% python3 -q
>>> import numpy as np
>>> np.set_printoptions(precision=2, suppress=True, linewidth=140, floatmode="fixed")
>>> arr = np.load("layer8.npy")
>>> arr
array([[ 0,  0, -1],
       [ 0, -1,  0],
       [ 0,  0,  0]])
>>> arr @ arr
array([[0, 0, 0],
       [0, 1, 0],
       [0, 0, 0]])
>>> np.prod(np.diag(arr)), round(float(np.linalg.det(arr)), 2)
(np.int64(0), 0.0)
>>> hat = np.triu(np.array([[2, 5, 2], [4, 1, 5], [0, 0, 3]]), 1) + np.eye(3)
>>> Y = hat @ arr @ np.linalg.inv(hat)
>>> np.linalg.matrix_rank(Y)
np.int64(2)
>>> np.round(np.linalg.det(2 * arr), 2), round(float(np.linalg.det(arr)), 2)
(np.float64(0.0), 0.0)
>>> np.round(np.linalg.det(arr[::-1]), 2)
np.float64(0.0)
>>> np.linalg.eigvals(arr)
array([ 0.00, -1.00,  0.00])
>>> round(float(np.linalg.det(arr.T)), 2)
0.0
>>> np.einsum("ii->", arr)
np.int64(-1)
>>> np.kron(np.eye(2, dtype=int), arr)
array([[ 0,  0, -1,  0,  0,  0],
       [ 0, -1,  0,  0,  0,  0],
       [ 0,  0,  0,  0,  0,  0],
       [ 0,  0,  0,  0,  0, -1],
       [ 0,  0,  0,  0, -1,  0],
       [ 0,  0,  0,  0,  0,  0]])
>>> round(float(np.linalg.eigvals(arr).sum().real), 2)
-1.0
>>> rng = np.random.default_rng(60)
>>> z = rng.permutation(3)
>>> z
array([2, 0, 1])
>>> Y = arr[z][:, z]
>>> np.trace(Y)
np.int64(-1)
>>> np.round(np.linalg.det(Y), 2), round(np.linalg.det(arr[z]), 2)
(np.float64(0.0), np.float64(0.0))
>>> np.diag(Y)
array([ 0,  0, -1])
>>> mat = np.load("data.npy")
>>> mat
array([[  1,  -2,  -1,   0],
       [ -2,  -2,   1,   3],
       [ -4,  -5,   0,   6],
       [ -5,  -2,  -3,   4],
       [ -6,  -2,  -3,   7],
       [ -8,  -3,  -3,   9],
       [ -8,  -4,  -5,   9],
       [ -6,  -5,  -2,  11],
       [ -4,  -2,  -5,  14],
       [ -7,   0,  -2,  13],
       [ -6,  -3,  -2,  14],
       [ -8,  -6,  -1,  15],
       [ -8,  -3,  -2,  14],
       [-11,  -6,  -1,  15],
       [-13,  -8,  -4,  15],
       [-15,  -8,  -7,  13],
       [-18,  -8,  -5,  11],
       [-15,  -5,  -5,  14],
       [-15,  -7,  -5,  14],
       [-16,  -5,  -6,  15],
       [-13,  -4,  -7,  18],
       [-16,  -3,  -4,  19],
       [-18,   0,  -6,  18],
       [-17,  -1,  -6,  21],
       [-20,  -4,  -8,  24],
       [-22,  -6,  -9,  24],
       [-23,  -9,  -6,  22]])
>>> Ac = (mat - mat.mean(axis=0)) / mat.std(axis=0)
>>> Ac.std(axis=0)
array([1.00, 1.00, 1.00, 1.00])
>>> coef = np.linalg.lstsq(np.delete(Ac, 1, axis=1), Ac[:, 1])[0]
>>> np.abs(coef).argmax()
np.int64(0)
>>> coef
array([ 1.04, -0.29,  0.42])
>>> W2 = mat[[1, 4]].astype(float)
>>> for _ in range(4):
...     z = np.linalg.norm(mat[:, None] - W2, axis=-1).argmin(axis=1)
...     W2 = np.array([mat[z == j].mean(axis=0) for j in range(2)])
... 
>>> z
array([0, 0, 0, 0, 0, 0, 0, 0, 0, 0, 0, 1, 1, 1, 1, 1, 1, 1, 1, 1, 1, 1, 1, 1, 1, 1, 1])
>>> W2
array([[ -5.00,  -2.73,  -2.27,   8.18],
       [-15.50,  -5.19,  -5.12,  17.00]])
>>> np.abs(W2[1] - W2[0]).argmax()
np.int64(0)
>>> W2[1] - W2[0]
array([-10.50,  -2.46,  -2.85,   8.82])
>>> np.bincount(z)
array([11, 16])
>>> W0 = np.load("mat.npy")
>>> W0
array([[ 0.92,  1.17,  0.00, -0.16,  0.05],
       [-0.10,  1.04,  1.12, -0.19,  0.06],
       [-1.78,  1.08,  0.61, -0.35,  0.09],
       [-7.33,  0.00, -0.48, -0.01, -0.23],
       [ 1.40, -1.04,  0.17, -0.19, -0.25],
       [ 0.91,  0.28,  1.04, -0.35,  0.12],
       [-2.11, -0.74,  0.67,  0.53, -0.33],
       [ 0.15,  1.58,  0.07, -0.63, -0.20],
       [ 0.40, -0.67,  1.53, -0.71, -0.02],
       [-0.61,  0.94,  0.84,  0.64, -0.18],
       [ 0.02, -1.17,  0.34, -0.34,  0.19],
       [ 1.86,  2.09, -1.06, -0.07,  0.26],
       [-0.28, -0.70, -1.06, -0.16, -0.20],
       [-0.50, -0.03, -0.45,  0.22,  0.07],
       [-0.19,  0.18, -0.29, -0.62,  0.27],
       [-0.16,  2.12, -2.47, -0.24,  0.01],
       [-2.25,  0.61,  1.11, -0.45, -0.20],
       [-1.46,  0.23,  0.82, -0.21, -0.22],
       [-0.50, -0.26,  0.73, -0.03,  0.03],
       [ 4.87, -1.68,  0.43, -0.26, -0.22]])
>>> Ac = (W0 - W0.mean(axis=0)) / W0.std(axis=0)
>>> Ac.std(axis=0)
array([1.00, 1.00, 1.00, 1.00, 1.00])
>>> np.argwhere(np.abs(Ac) > 2)
array([[ 3,  0],
       [ 6,  3],
       [ 9,  3],
       [15,  2],
       [19,  0]])
>>> coef = np.linalg.lstsq(np.delete(Ac, 3, axis=1), Ac[:, 3])[0]
>>> coef
array([-0.13,  0.01, -0.11, -0.29])
